$ ipython --no-banner

In [1]: import numpy as np

In [2]: np.set_printoptions(precision=2, suppress=True, linewidth=100)

In [3]: m1 = np.load("test14.npy")

In [4]: m1
Out[4]: 
array([[-5., -2.,  0.,  0.,  0.,  0.,  0.],
       [-2.,  3., -2.,  0.,  0.,  0.,  0.],
       [ 0., -2., -4., -2.,  0.,  0.,  0.],
       [ 0.,  0., -2., -6., -2.,  0.,  0.],
       [ 0.,  0.,  0., -2., -3., -2.,  0.],
       [ 0.,  0.,  0.,  0., -2.,  9., -2.],
       [ 0.,  0.,  0.,  0.,  0., -2.,  9.]])

In [5]: # equal to its transpose

In [6]: np.all(np.linalg.eigvalsh(m1) > 0)
Out[6]: np.False_

In [7]: np.allclose(m1 @ m1.T, m1.T @ m1)
Out[7]: True

In [8]: np.linalg.matrix_power(m1, 4)
Out[8]: 
array([[  873.,   192.,   220.,    96.,    16.,     0.,     0.],
       [  192.,   325.,   178.,   284.,    80.,    16.,     0.],
       [  220.,   178.,  1012.,  1440.,   524.,    32.,    16.],
       [   96.,   284.,  1440.,  2692.,  1130.,   316.,   -72.],
       [   16.,    80.,   524.,  1130.,   789., -1344.,   840.],
       [    0.,    16.,    32.,   316., -1344.,  9377., -6312.],
       [    0.,     0.,    16.,   -72.,   840., -6312.,  8537.]])

In [9]: rng = np.random.default_rng(838028)

In [10]: lab = rng.permutation(7)

In [11]: Y = m1[:, lab] * rng.choice([-1, 1], 7)

In [12]: print(Y)
[[ 0.  0. -5.  0.  0.  0. -2.]
 [-2.  0. -2.  0.  0.  0.  3.]
 [-4.  0.  0.  0.  0. -2. -2.]
 [-2.  0.  0.  0. -2. -6.  0.]
 [ 0.  0.  0. -2. -3. -2.  0.]
 [ 0. -2.  0.  9. -2.  0.  0.]
 [ 0.  9.  0. -2.  0.  0.  0.]]

In [13]: U, _, Vh = np.linalg.svd(m1.T @ Y)

In [14]: np.round(np.linalg.lstsq(m1, Y)[0], 2) + 0
Out[14]: 
array([[0., 0., 1., 0., 0., 0., 0.],
       [0., 0., 0., 0., 0., 0., 1.],
       [1., 0., 0., 0., 0., 0., 0.],
       [0., 0., 0., 0., 0., 1., 0.],
       [0., 0., 0., 0., 1., 0., 0.],
       [0., 0., 0., 1., 0., 0., 0.],
       [0., 1., 0., 0., 0., 0., 0.]])

In [15]: np.round(U @ Vh, 2) + 0
Out[15]: 
array([[0., 0., 1., 0., 0., 0., 0.],
       [0., 0., 0., 0., 0., 0., 1.],
       [1., 0., 0., 0., 0., 0., 0.],
       [0., 0., 0., 0., 0., 1., 0.],
       [0., 0., 0., 0., 1., 0., 0.],
       [0., 0., 0., 1., 0., 0., 0.],
       [0., 1., 0., 0., 0., 0., 0.]])

In [16]: Y = m1[0, 0] * m1[1:] - np.outer(m1[1:, 0], m1[0])

In [17]: Y
Out[17]: 
array([[  0., -19.,  10.,   0.,   0.,   0.,   0.],
       [  0.,  10.,  20.,  10.,  -0.,  -0.,  -0.],
       [  0.,   0.,  10.,  30.,  10.,  -0.,  -0.],
       [  0.,   0.,  -0.,  10.,  15.,  10.,  -0.],
       [  0.,   0.,  -0.,  -0.,  10., -45.,  10.],
       [  0.,   0.,  -0.,  -0.,  -0.,  10., -45.]])

In [18]: np.flatnonzero(~Y.round(6).any(axis=1))
Out[18]: array([], dtype=int64)

In [19]: data = np.array([[-6, -3, -3, 3, 6],
    ...:     [-6, -3, -3, 3, 6],
    ...:     [-10, -5, -5, 5, 10],
    ...:     [-14, -7, -7, 7, 14],
    ...:     [-6, -3, -3, 3, 6],
    ...:     [-12, -6, -6, 6, 12]])

In [20]: Y = data + rng.integers(-2, 3, (6, 1)) @ rng.integers(-2, 3, (1, 5))

In [21]: Y
Out[21]: 
array([[ -8,  -1,  -3,   1,   6],
       [-10,   1,  -3,  -1,   6],
       [-14,  -1,  -5,   1,  10],
       [-12,  -9,  -7,   9,  14],
       [ -4,  -5,  -3,   5,   6],
       [-14,  -4,  -6,   4,  12]])

In [22]: np.round(np.linalg.svd(Y - data, compute_uv=False), 2) + 0
Out[22]: array([12.,  0.,  0.,  0.,  0.])

In [23]: np.abs(Y - data).sum(axis=1)
Out[23]: array([ 6, 12, 12,  6,  6,  6])

In [24]: rk = np.linalg.matrix_rank(data)

In [25]: rk
Out[25]: np.int64(1)

In [26]: null = np.linalg.svd(data)[2][rk:].T

In [27]: [int(np.linalg.matrix_rank(data[:, :j + 1])) for j in range(5)]
Out[27]: [1, 1, 1, 1, 1]

In [28]: U, s, Vh = np.linalg.svd(data)

In [29]: V = Vh[:(s > 1e-8).sum()]

In [30]: vec = data[5] + 5 * data[4] + rng.integers(2) * np.eye(5)[1]

In [31]: vec
Out[31]: array([-42., -20., -21.,  21.,  42.])

In [32]: np.linalg.matrix_rank(np.vstack([data, vec]))
Out[32]: np.int64(2)

In [33]: V.T @ V
Out[33]: 
array([[ 0.36,  0.18,  0.18, -0.18, -0.36],
       [ 0.18,  0.09,  0.09, -0.09, -0.18],
       [ 0.18,  0.09,  0.09, -0.09, -0.18],
       [-0.18, -0.09, -0.09,  0.09,  0.18],
       [-0.36, -0.18, -0.18,  0.18,  0.36]])

In [34]: print(round(float(np.linalg.norm(vec - V.T @ V @ vec)), 2))
0.95

In [35]: np.allclose(V.T @ V @ vec, vec)
Out[35]: False

In [36]: r0, r1 = data[2], data[5]

In [37]: r0 @ r0
Out[37]: np.int64(275)

In [38]: pr = (r0 @ r1) / (r0 @ r0) * r0

In [39]: np.round(np.linalg.norm(r0 + r1) ** 2 + np.linalg.norm(r0 - r1) ** 2, 2)
Out[39]: np.float64(1342.0)

In [40]: print((r1 - pr) @ r0)
0.0

In [41]: pr
Out[41]: array([-12.,  -6.,  -6.,   6.,  12.])

In [42]: np.linalg.matrix_rank(np.outer(r0, r1))
Out[42]: np.int64(1)

In [43]: M = np.load("block0.npy")

In [44]: print(M)
[[-21  21  -6   6]
 [-21  -7  -6  -2]
 [ -3   3  -3   3]
 [ -3  -1  -3  -1]]

In [45]: vals, V = np.linalg.eigh(m1)

In [46]: vec = np.array([2, 4, -3, -3, -4, 2, -4])

In [47]: np.abs(m1).sum(axis=1).max(), round(float(np.abs(vals).max()), 2)
Out[47]: (np.float64(13.0), 11.15)

In [48]: Y = M / np.sqrt((M ** 2).mean(axis=1, keepdims=True))

In [49]: print(np.linalg.matrix_rank(Y) == np.linalg.matrix_rank(M))
True

In [50]: M - M.mean(axis=1, keepdims=True)
Out[50]: 
array([[-21.,  21.,  -6.,   6.],
       [-12.,   2.,   3.,   7.],
       [ -3.,   3.,  -3.,   3.],
       [ -1.,   1.,  -1.,   1.]])
